$ python -q
>>> import numpy as np
>>> np.set_printoptions(suppress=True, linewidth=200)
>>> K = np.loadtxt("test16.csv", delimiter=",")
>>> K
array([[-1.,  0.],
       [ 0., -2.],
       [ 2., -1.],
       [-1.,  2.]])
>>> out = np.c_[K[:, :1] @ np.array([[4]]), np.array([0, 3, -3, 2])]
>>> out
array([[-4.,  0.],
       [ 0.,  3.],
       [ 8., -3.],
       [-4.,  2.]])
>>> np.linalg.matrix_rank(out)
np.int64(2)
>>> np.round(np.linalg.norm(np.linalg.qr(K)[0].T @ out, axis=0) ** 2 / ((out ** 2).sum(axis=0) + 1e-12), 3)
array([1.  , 0.62])
>>> out = np.array([[1, -3], [-8, -5]])
>>> np.einsum("ik,kj->ij", K, out)
array([[ -1.,   3.],
       [ 16.,  10.],
       [ 10.,  -1.],
       [-17.,  -7.]])
>>> np.einsum("ik,kj->ji", K, out)
array([[ -1.,  16.,  10., -17.],
       [  3.,  10.,  -1.,  -7.]])
>>> out.T @ K.T
array([[ -1.,  16.,  10., -17.],
       [  3.,  10.,  -1.,  -7.]])
>>> x = np.array([2, 0])
>>> target = K @ x
>>> np.round(np.linalg.pinv(K) @ K, 3) + 0
array([[1., 0.],
       [0., 1.]])
>>> rng = np.random.default_rng(27669)
>>> target = target + 0.02 * rng.normal(size=4)
>>> target.round(3)
array([-1.984, -0.014,  3.997, -1.984])
>>> beta, *_ = np.linalg.lstsq(K, target)
>>> round(np.linalg.norm(target - K @ beta), 3)
np.float64(0.015)
>>> beta.round()
array([2., 0.])
>>> [round(float(np.linalg.norm(np.linalg.solve(K.T @ K + lam * np.eye(2), K.T @ target))), 2) for lam in (0, 1, 10, 100)]
[2.0, 1.63, 0.73, 0.13]
>>> out = K[0, 0] * K[1:] - np.outer(K[1:, 0], K[0])
>>> out
array([[ 0.,  2.],
       [ 0.,  1.],
       [ 0., -2.]])
>>> np.flatnonzero(~out.round(6).any(axis=1))
array([], dtype=int64)
>>> Q, evecs = np.linalg.qr(K[:, :1])[0], np.linalg.qr(K[:, 1:])[0]
>>> sigma = np.linalg.svd(Q.T @ evecs, compute_uv=False)
>>> np.round(np.degrees(np.arccos(sigma.clip(0, 1))), 3)
array([57.021])
>>> F = np.loadtxt("m.csv", delimiter=",")
>>> F
array([[-1.,  0.,  1.,  2.],
       [ 3.,  4.,  5.,  6.],
       [ 7.,  8.,  9., 10.],
       [11., 12., 13., 14.],
       [15., 16., 17., 18.],
       [19., 20., 21., 22.]])
>>> [round(float(x), 3) for x in np.linalg.svd(F, compute_uv=False)[:3]]
[61.54, 2.979, 0.0]
>>> round(float(np.linalg.norm(F, 2) / np.linalg.norm(F)), 3)
0.999
>>> Uu, sigma, Vh = np.linalg.svd(F, full_matrices=False)
>>> np.round(Uu.T @ Uu, 3) + 0
array([[1., 0., 0., 0.],
       [0., 1., 0., 0.],
       [0., 0., 1., 0.],
       [0., 0., 0., 1.]])
>>> np.round(Uu.T @ F @ Vh.T, 3) + 0
array([[61.54 ,  0.   ,  0.   ,  0.   ],
       [ 0.   ,  2.979,  0.   ,  0.   ],
       [ 0.   ,  0.   ,  0.   ,  0.   ],
       [ 0.   ,  0.   ,  0.   ,  0.   ]])
>>> np.round(np.abs(Vh[0]), 3)
array([0.448, 0.482, 0.515, 0.549])
>>> f, g = F[4], F[2]
>>> f @ g
np.float64(566.0)
>>> pr = (f @ g) / (f @ f) * f
>>> round(np.linalg.norm(f + g) ** 2 + np.linalg.norm(f - g) ** 2, 3)
np.float64(2776.0)
>>> np.outer(f, g)
array([[105., 120., 135., 150.],
       [112., 128., 144., 160.],
       [119., 136., 153., 170.],
       [126., 144., 162., 180.]])
>>> np.linalg.matrix_rank(np.outer(f, g))
np.int64(1)
>>> round((g - pr) @ f, 3)
np.float64(0.0)
>>> sigma = 20 * 0.2 ** np.arange(3)
>>> E = rng.normal(size=(18, 3)) * rng.permutation(sigma)
>>> E.round(3)
array([[ -0.827,  -8.826,  -3.016],
       [ -0.653,  37.246,   7.793],
       [ -0.863,  20.93 ,  -7.912],
       [ -0.317,  38.06 ,  -8.769],
       [  0.476,  42.18 ,  -4.255],
       [ -0.201,  63.97 ,  -2.128],
       [  0.414, -19.405,  -4.412],
       [  0.105,  -8.773,   2.255],
       [  0.566,  17.04 ,  -0.568],
       [  0.225, -18.75 ,  -3.731],
       [ -1.245,   7.83 ,  -6.333],
       [ -0.359, -13.789,  -4.034],
       [  0.879,  12.785,   3.781],
       [  0.399,   5.57 ,  -1.504],
       [ -1.545, -25.808,   2.141],
       [  1.714,   4.524,   4.916],
       [  0.411, -33.706,   5.071],
       [ -1.267, -24.936,   4.687]])
>>> # column 1 dominates
>>> Xc = E - E.mean(axis=0)
>>> Uu, sigma, Vh = np.linalg.svd(Xc, full_matrices=False)
>>> (np.sign(Uu[:, 0]) == np.sign(Uu[0, 0])).astype(int)
array([1, 0, 0, 0, 0, 0, 1, 1, 0, 1, 0, 1, 0, 0, 1, 1, 1, 1])
>>> np.round(np.abs(Vh[-1]), 3)
array([0.999, 0.005, 0.043])
>>> np.searchsorted(np.cumsum(sigma ** 2) / (sigma ** 2).sum(), 0.9) + 1
np.int64(1)
>>> round(float((sigma ** 2).sum() ** 2 / (sigma ** 4).sum()), 3)
1.062
>>> C = E[[7, 4]].astype(float)
>>> for _ in range(4):
...     lab = np.linalg.norm(E[:, None] - C, axis=-1).argmin(axis=1)
...     C = np.array([E[lab == j].mean(axis=0) for j in range(2)])
... 
>>> lab
array([0, 1, 1, 1, 1, 1, 0, 0, 1, 0, 0, 0, 0, 0, 0, 0, 0, 0])
>>> np.abs(C[1] - C[0]).argmax()
np.int64(1)
>>> np.round(C[1] - C[0], 3)
array([-0.074, 46.845, -2.625])
>>> C.round(3)
array([[ -0.091, -10.274,  -0.015],
       [ -0.165,  36.571,  -2.64 ]])
>>> mat = np.load("out5.npy")
>>> mat
array([[ 2,  0,  2,  2],
       [ 1,  9,  1,  0],
       [ 1,  2, 10,  0],
       [ 1,  1,  0,  6]])
>>> f = np.array([4, -3, 4, 3])
>>> out = mat + np.outer(f, np.eye(4)[2])
>>> np.linalg.matrix_rank(out - mat)
np.int64(1)
>>> out
array([[ 2.,  0.,  6.,  2.],
       [ 1.,  9., -2.,  0.],
       [ 1.,  2., 14.,  0.],
       [ 1.,  1.,  3.,  6.]])
>>> round(np.linalg.det(out) / np.linalg.det(mat), 3), round(float(1 + np.linalg.solve(mat, f)[2]), 3)
(np.float64(1.378), 1.378)
>>> gram = mat.T @ mat
>>> np.trace(gram), (mat ** 2).sum()
(np.int64(238), np.int64(238))
>>> np.allclose(gram, gram.T)
True
>>> (mat @ mat.T).shape
(4, 4)
>>> gram
array([[  7,  12,  15,  10],
       [ 12,  86,  29,   6],
       [ 15,  29, 105,   4],
       [ 10,   6,   4,  40]])
